$ ipython --no-banner

In [1]: import numpy as np

In [2]: from numpy import linalg as LA

In [3]: np.set_printoptions(precision=1, suppress=True, linewidth=140)

In [4]: E = np.load("run19.npy")

In [5]: print(E)
[[ 4 -1  2  2 -4  0 -3  3]
 [-1 -2  0 -1 -4  5 -3  3]
 [ 2  0 -6  5  2  1 -4  2]
 [ 2 -1  5  4  2 -2 -4  4]
 [-4 -4  2  2 -4  1  0  0]
 [ 0  5  1 -2  1 -4  2 -4]
 [-3 -3 -4 -4  0  2 -2  4]
 [ 3  3  2  4  0 -4  4  0]]

In [6]: w, evecs = LA.eigh(E)

In [7]: print(w)
[-15.   -9.8  -6.1  -2.9   2.    3.8   5.6  12.3]

In [8]: np.round(LA.eigvalsh(E + -2 * np.eye(8)), 1) + 0
Out[8]: array([-17. , -11.8,  -8.1,  -4.9,   0. ,   1.8,   3.6,  10.3])

In [9]: f = np.array([-1, 0, 1, 1, -2, 0, 0, -2])

In [10]: other = E + np.outer(f, np.eye(8)[2])

In [11]: print(LA.matrix_rank(other - E))
1

In [12]: other
Out[12]: 
array([[ 4., -1.,  1.,  2., -4.,  0., -3.,  3.],
       [-1., -2.,  0., -1., -4.,  5., -3.,  3.],
       [ 2.,  0., -5.,  5.,  2.,  1., -4.,  2.],
       [ 2., -1.,  6.,  4.,  2., -2., -4.,  4.],
       [-4., -4.,  0.,  2., -4.,  1.,  0.,  0.],
       [ 0.,  5.,  1., -2.,  1., -4.,  2., -4.],
       [-3., -3., -4., -4.,  0.,  2., -2.,  4.],
       [ 3.,  3.,  0.,  4.,  0., -4.,  4.,  0.]])

In [13]: LA.matrix_rank(LA.inv(other) - LA.inv(E), tol=1e-8)
Out[13]: np.int64(1)

In [14]: round(LA.det(other) / LA.det(E), 1), round(float(1 + LA.solve(E, f)[2]), 1)
Out[14]: (np.float64(1.1), 1.1)

In [15]: other = np.array([[1, -2],
    ...:     [0, -2],
    ...:     [1, 0],
    ...:     [3, -2],
    ...:     [-3, -3],
    ...:     [-1, -1],
    ...:     [3, 0],
    ...:     [2, 1]])

In [16]: E @ other
Out[16]: 
array([[ 21,   5],
       [  0,  18],
       [ -4, -19],
       [ 11, -10],
       [ 15,  23],
       [ -6,  -9],
       [-19,  22],
       [ 33, -16]])

In [17]: LA.matrix_rank(E @ other)
Out[17]: np.int64(2)

In [18]: print(other.T @ E.T)
[[ 21   0  -4  11  15  -6 -19  33]
 [  5  18 -19 -10  23  -9  22 -16]]

In [19]: print(np.vstack([E, other.T]).shape)
(10, 8)

In [20]: np.einsum("ik,kj->ji", E, other)
Out[20]: 
array([[ 21,   0,  -4,  11,  15,  -6, -19,  33],
       [  5,  18, -19, -10,  23,  -9,  22, -16]])

In [21]: K = np.array([[-1, -1, 1, -1, 1],
    ...:     [-2, 2, -1, -3, -2],
    ...:     [-2, 1, 0, -2, -3],
    ...:     [3, 0, -3, -2, -3],
    ...:     [-1, -3, 1, 1, 1]])

In [22]: np.einsum("ii->", K)
Out[22]: np.int64(0)

In [23]: round(LA.det(2 * K), 1), np.round(LA.det(K), 1)
Out[23]: (np.float64(-3584.0), np.float64(-112.0))

In [24]: print(LA.eigvals(K))
[-3.8+0.j  -0.4+2.8j -0.4-2.8j  3.4+0.j   1.1+0.j ]

In [25]: f = np.array([1, 3, 1, 1, 2, 3, 1])

In [26]: data = 3 * np.eye(7) + np.outer(f, f)

In [27]: print(data)
[[ 4.  3.  1.  1.  2.  3.  1.]
 [ 3. 12.  3.  3.  6.  9.  3.]
 [ 1.  3.  4.  1.  2.  3.  1.]
 [ 1.  3.  1.  4.  2.  3.  1.]
 [ 2.  6.  2.  2.  7.  6.  2.]
 [ 3.  9.  3.  3.  6. 12.  3.]
 [ 1.  3.  1.  1.  2.  3.  4.]]

In [28]: vec = np.array([8, -8, 3, -8, -8, -4, 8])

In [29]: data @ np.ones(7)
Out[29]: array([15., 39., 15., 15., 27., 39., 15.])

In [30]: np.sign((data @ vec).round(6))
Out[30]: array([-1., -1., -1., -1., -1., -1., -1.])

In [31]: LA.norm(data @ vec) <= LA.norm(data, 2) * LA.norm(vec) + 1e-9
Out[31]: np.True_

In [32]: print((data * vec).sum(axis=1))
[ -17. -147.  -32.  -65. -106. -135.  -17.]

In [33]: feats = np.load("data.npy")

In [34]: feats
Out[34]: 
array([[6., 1., 1., 1., 1., 1., 1.],
       [1., 6., 1., 1., 1., 1., 1.],
       [1., 1., 6., 1., 1., 1., 1.],
       [1., 1., 1., 6., 1., 1., 1.],
       [1., 1., 1., 1., 6., 1., 1.],
       [1., 1., 1., 1., 1., 6., 1.],
       [1., 1., 1., 1., 1., 1., 6.]])

In [35]: other = feats[0, 0] * feats[1:] - np.outer(feats[1:, 0], feats[0])

In [36]: other
Out[36]: 
array([[ 0., 35.,  5.,  5.,  5.,  5.,  5.],
       [ 0.,  5., 35.,  5.,  5.,  5.,  5.],
       [ 0.,  5.,  5., 35.,  5.,  5.,  5.],
       [ 0.,  5.,  5.,  5., 35.,  5.,  5.],
       [ 0.,  5.,  5.,  5.,  5., 35.,  5.],
       [ 0.,  5.,  5.,  5.,  5.,  5., 35.]])

In [37]: LA.matrix_rank(other), LA.matrix_rank(feats)
Out[37]: (np.int64(6), np.int64(7))

In [38]: feats[:, 0] / feats[0, 0]
Out[38]: array([1. , 0.2, 0.2, 0.2, 0.2, 0.2, 0.2])

In [39]: np.flatnonzero(~other.round(6).any(axis=1))
Out[39]: array([], dtype=int64)

In [40]: A = np.load("m.npy")

In [41]: A
Out[41]: 
array([[ 9,  0,  9,  8,  0,  0,  5,  0],
       [13,  0, 18, 17,  1,  0,  6,  0],
       [ 5,  0,  0,  0,  0,  0,  4,  0],
       [ 5,  0,  0,  0,  0,  0,  4,  0],
       [ 5,  0,  0,  0,  0,  0,  4,  0],
       [ 9,  0,  9,  8,  0,  0,  5,  0],
       [ 5,  0,  0,  0,  0,  0,  4,  0],
       [13,  0, 18, 17,  1,  0,  6,  0],
       [ 9,  0,  9,  8,  0,  0,  5,  0],
       [13,  0, 18, 17,  1,  0,  6,  0],
       [ 9,  0,  9,  8,  0,  0,  5,  0],
       [13,  0, 18, 17,  1,  0,  6,  0],
       [ 9,  0,  9,  8,  0,  0,  5,  0],
       [ 9,  0,  9,  8,  0,  0,  5,  0],
       [13,  0, 18, 17,  1,  0,  6,  0],
       [13,  0, 18, 17,  1,  0,  6,  0]])

In [42]: other = A[0, 0] * A[1:] - np.outer(A[1:, 0], A[0])

In [43]: print(other)
[[  0   0  45  49   9   0 -11   0]
 [  0   0 -45 -40   0   0  11   0]
 [  0   0 -45 -40   0   0  11   0]
 [  0   0 -45 -40   0   0  11   0]
 [  0   0   0   0   0   0   0   0]
 [  0   0 -45 -40   0   0  11   0]
 [  0   0  45  49   9   0 -11   0]
 [  0   0   0   0   0   0   0   0]
 [  0   0  45  49   9   0 -11   0]
 [  0   0   0   0   0   0   0   0]
 [  0   0  45  49   9   0 -11   0]
 [  0   0   0   0   0   0   0   0]
 [  0   0   0   0   0   0   0   0]
 [  0   0  45  49   9   0 -11   0]
 [  0   0  45  49   9   0 -11   0]]

In [44]: np.flatnonzero(~other.round(6).any(axis=1))
Out[44]: array([ 4,  7,  9, 11, 12])

In [45]: A[:, 0] / A[0, 0]
Out[45]: array([1. , 1.4, 0.6, 0.6, 0.6, 1. , 0.6, 1.4, 1. , 1.4, 1. , 1.4, 1. , 1. , 1.4, 1.4])

In [46]: print(LA.matrix_rank(other), LA.matrix_rank(A))
2 3

In [47]: M = np.array([[3, 3, 2], [3, 3, 3], [2, 3, 3]])

In [48]: vec = np.array([2, 1, 5])

In [49]: rhs = M @ vec

In [50]: c, lr = np.zeros(3), 1 / LA.norm(M, 2) ** 2

In [51]: for i in range(8):
    ...:     c -= lr * M.T @ (M @ c - rhs)
    ...:     if i % 2 == 0: print(i, round(LA.norm(M @ c - rhs), 1))
    ...: 
0 2.2
2 2.2
4 2.1
6 2.1

In [52]: np.round(LA.cond(M), 1)
Out[52]: np.float64(23.3)

In [53]: c
Out[53]: array([2.3, 2.8, 2.7])

In [54]: rng = np.random.default_rng(39)

In [55]: other = M + rng.integers(-2, 3, (3, 1)) @ rng.integers(-2, 3, (1, 3))

In [56]: other
Out[56]: 
array([[ 3,  5, -2],
       [ 3,  3,  3],
       [ 2,  2,  5]])

In [57]: other - M
Out[57]: 
array([[ 0,  2, -4],
       [ 0,  0,  0],
       [ 0, -1,  2]])

In [58]: print(np.abs(other - M).sum(axis=1))
[6 0 3]

In [59]: print(np.round(LA.svd(other - M, compute_uv=False), 1) + 0)
[5. 0. 0.]

In [60]: C2 = M.T @ M

In [61]: LA.svd(M, compute_uv=False) ** 2
Out[61]: array([69.9,  1. ,  0.1])

In [62]: (M @ M.T).shape
Out[62]: (3, 3)

In [63]: np.allclose(C2, C2.T)
Out[63]: True

In [64]: C2
Out[64]: 
array([[22, 24, 21],
       [24, 27, 24],
       [21, 24, 22]])

In [65]: LA.norm(C2, axis=1).argmax()
Out[65]: np.int64(1)

In [66]: C2[0] @ C2[1]
Out[66]: np.int64(1680)

In [67]: round(float(LA.norm(C2, 1)), 1), round(LA.norm(C2, np.inf), 1)
Out[67]: (75.0, np.float64(75.0))

In [68]: [round(float(LA.det(M[:i, :i])), 2) + 0 for i in range(1, 4)]
Out[68]: [3.0, 0.0, -3.0]

In [69]: print(np.all(LA.eigvalsh(M) > 0))
False

In [70]: LA.cholesky(M)
LinAlgError: Matrix is not positive definite


In [71]: J = np.loadtxt("dump.csv", delimiter=",")

In [72]: print(J)
[[-3.  1.  0.  0.  0.  0.]
 [ 0. -3.  1.  0.  0.  0.]
 [ 0.  0. -3.  1.  0.  0.]
 [ 0.  0.  0. -3.  1.  0.]
 [ 0.  0.  0.  0. -3.  1.]
 [ 0.  0.  0.  0.  0. -3.]]

In [73]: # triangular: eigenvalues sit on the diagonal

In [74]: LA.matrix_power(J, 4)
Out[74]: 
array([[  81., -108.,   54.,  -12.,    1.,    0.],
       [   0.,   81., -108.,   54.,  -12.,    1.],
       [   0.,    0.,   81., -108.,   54.,  -12.],
       [   0.,    0.,    0.,   81., -108.,   54.],
       [   0.,    0.,    0.,    0.,   81., -108.],
       [   0.,    0.,    0.,    0.,    0.,   81.]])

In [75]: print(np.allclose(J, J.T))
False

In [76]: J @ J
Out[76]: 
array([[ 9., -6.,  1.,  0.,  0.,  0.],
       [ 0.,  9., -6.,  1.,  0.,  0.],
       [ 0.,  0.,  9., -6.,  1.,  0.],
       [ 0.,  0.,  0.,  9., -6.,  1.],
       [ 0.,  0.,  0.,  0.,  9., -6.],
       [ 0.,  0.,  0.,  0.,  0.,  9.]])

In [77]: LA.determinant(J)
AttributeError: module 'numpy.linalg' has no attribute 'determinant'


In [78]: print((J - J.T) / 2)
[[ 0.   0.5  0.   0.   0.   0. ]
 [-0.5  0.   0.5  0.   0.   0. ]
 [ 0.  -0.5  0.   0.5  0.   0. ]
 [ 0.   0.  -0.5  0.   0.5  0. ]
 [ 0.   0.   0.  -0.5  0.   0.5]
 [ 0.   0.   0.   0.  -0.5  0. ]]

In [79]: np.sort(np.abs(LA.eigvals(J)))
Out[79]: array([3., 3., 3., 3., 3., 3.])

In [80]: J.inv()
AttributeError: 'numpy.ndarray' object has no attribute 'inv'


In [81]: np.trace(J)
Out[81]: np.float64(-18.0)

In [82]: round(LA.det(J), 1)
Out[82]: np.float64(729.0)

In [83]: f = np.array([3, 5, 1, -3, 1, 1])

In [84]: other = J + np.outer(f, np.eye(6)[5])

In [85]: round(LA.det(other) / LA.det(J), 1), np.round(1 + LA.solve(J, f)[5], 1)
Out[85]: (np.float64(0.7), np.float64(0.7))

In [86]: other = J / np.sqrt((J ** 2).mean(axis=1, keepdims=True))

In [87]: print(other[2])
[ 0.   0.  -2.3  0.8  0.   0. ]

In [88]: LA.norm(other, axis=1)
Out[88]: array([2.4, 2.4, 2.4, 2.4, 2.4, 2.4])

In [89]: LA.matrix_rank(other) == LA.matrix_rank(J)
Out[89]: np.True_

In [90]: LA.matrix_rank(J - J.mean(axis=1, keepdims=True))
Out[90]: np.int64(5)

In [91]: f = np.array([-2, -1, 1])

In [92]: np.polyval(f, J[5])
Out[92]: array([  1.,   1.,   1.,   1.,   1., -14.])

In [93]: np.convolve(J[5], f)
Out[93]: array([ 0.,  0.,  0.,  0.,  0.,  6.,  3., -3.])

In [94]: Q, evecs = LA.qr(J[:, :3])[0], LA.qr(J[:, 3:])[0]

In [95]: sv = LA.svd(Q.T @ evecs, compute_uv=False)

In [96]: print(sv.round(1) + 0)
[0.3 0.  0. ]

In [97]: Z = np.array([[-1.2, 0.0, 0.9, 0.4], [-0.1, 1.1, -0.5, 2.1]])

In [98]: arr = np.array([[5, 2],
    ...:     [0, 0],
    ...:     [0, 4],
    ...:     [1, 1],
    ...:     [3, 0],
    ...:     [4, 3],
    ...:     [2, 5],
    ...:     [5, 5],
    ...:     [1, 1],
    ...:     [4, 2],
    ...:     [3, 3],
    ...:     [3, 2],
    ...:     [5, 3],
    ...:     [3, 2],
    ...:     [3, 2],
    ...:     [1, 5],
    ...:     [4, 4],
    ...:     [4, 0],
    ...:     [3, 5],
    ...:     [5, 3],
    ...:     [5, 5],
    ...:     [0, 0],
    ...:     [2, 3],
    ...:     [3, 1],
    ...:     [5, 0],
    ...:     [5, 5],
    ...:     [5, 3],
    ...:     [5, 3],
    ...:     [4, 4],
    ...:     [2, 4],
    ...:     [0, 0],
    ...:     [1, 4]]) @ Z + 0.1 * rng.normal(size=(32, 4))

In [99]: arr.round(1) + 0
Out[99]: 
array([[-6.3,  2.1,  3.5,  6.2],
       [ 0.2, -0.1,  0. ,  0. ],
       [-0.4,  4.3, -2.1,  8.6],
       [-1.3,  1.3,  0.5,  2.4],
       [-3.6, -0.1,  2.7,  1.2],
       [-5.1,  3.3,  2. ,  7.9],
       [-2.9,  5.5, -0.7, 11.4],
       [-6.4,  5.6,  1.9, 12.5],
       [-1.2,  1.1,  0.6,  2.5],
       [-4.9,  2.2,  2.5,  5.8],
       [-3.8,  3.1,  1.1,  7.4],
       [-3.8,  2.3,  1.8,  5.5],
       [-6.4,  3.3,  3.1,  8.3],
       [-3.7,  2.1,  1.7,  5.5],
       [-3.8,  2.1,  1.6,  5.3],
       [-1.7,  5.4, -1.7, 10.8],
       [-5.3,  4.4,  1.6, 10. ],
       [-4.8,  0.1,  3.6,  1.4],
       [-4. ,  5.4,  0.3, 11.7],
       [-6.2,  3.3,  2.9,  8.4],
       [-6.6,  5.5,  2.1, 12.4],
       [ 0. ,  0.1,  0.1,  0.1],
       [-2.5,  3.4,  0.3,  7.1],
       [-3.7,  1.1,  2.4,  3.2],
       [-5.9, -0.1,  4.6,  2.1],
       [-6.3,  5.4,  2. , 12.6],
       [-6.4,  3.3,  2.9,  8.4],
       [-6.4,  3.3,  3. ,  8.3],
       [-5.3,  4.3,  1.6, 10.1],
       [-2.7,  4.5, -0.2,  9.4],
       [-0.2, -0.2,  0. ,  0. ],
       [-1.6,  4.4, -1. ,  8.9]])

In [100]: [round(float(x), 1) for x in LA.svd(arr, compute_uv=False)[:3]]
Out[100]: [53.4, 14.9, 0.6]

In [101]: np.abs(LA.svd(arr)[2][-1])
Out[101]: array([0.6, 0.4, 0.6, 0.4])

In [102]: LA.cond(arr) > 100
Out[102]: np.True_

In [103]: LA.matrix_rank(arr, rtol=0.1)
Out[103]: np.int64(2)

In [104]: round(np.log10(LA.cond(arr)))
Out[104]: 2

In [105]: np.round(LA.norm(arr, 2) / LA.norm(arr), 1)
Out[105]: np.float64(1.0)

In [106]: vec = np.array([1, 1, 0, 3])

In [107]: rhs = arr @ vec

In [108]: np.round(LA.pinv(arr) @ arr, 1) + 0
Out[108]: 
array([[1., 0., 0., 0.],
       [0., 1., 0., 0.],
       [0., 0., 1., 0.],
       [0., 0., 0., 1.]])

In [109]: rhs = rhs + 0.1 * rng.normal(size=32)

In [110]: rhs
Out[110]: 
array([14.5,  0.2, 29.7,  7.3, -0.1, 22. , 36.7, 36.7,  7.5, 14.5, 21.5, 14.8, 21.9, 14.7, 14.3, 35.9, 29.1, -0.3, 36.4, 22.4, 36.2,  0.4,
       22. ,  7. ,  0.4, 36.8, 22.1, 21.8, 29.3, 30. , -0.5, 29.6])

In [111]: c, *_ = LA.lstsq(arr, rhs)

In [112]: c
Out[112]: array([ 0.9,  1.1, -0.1,  2.9])
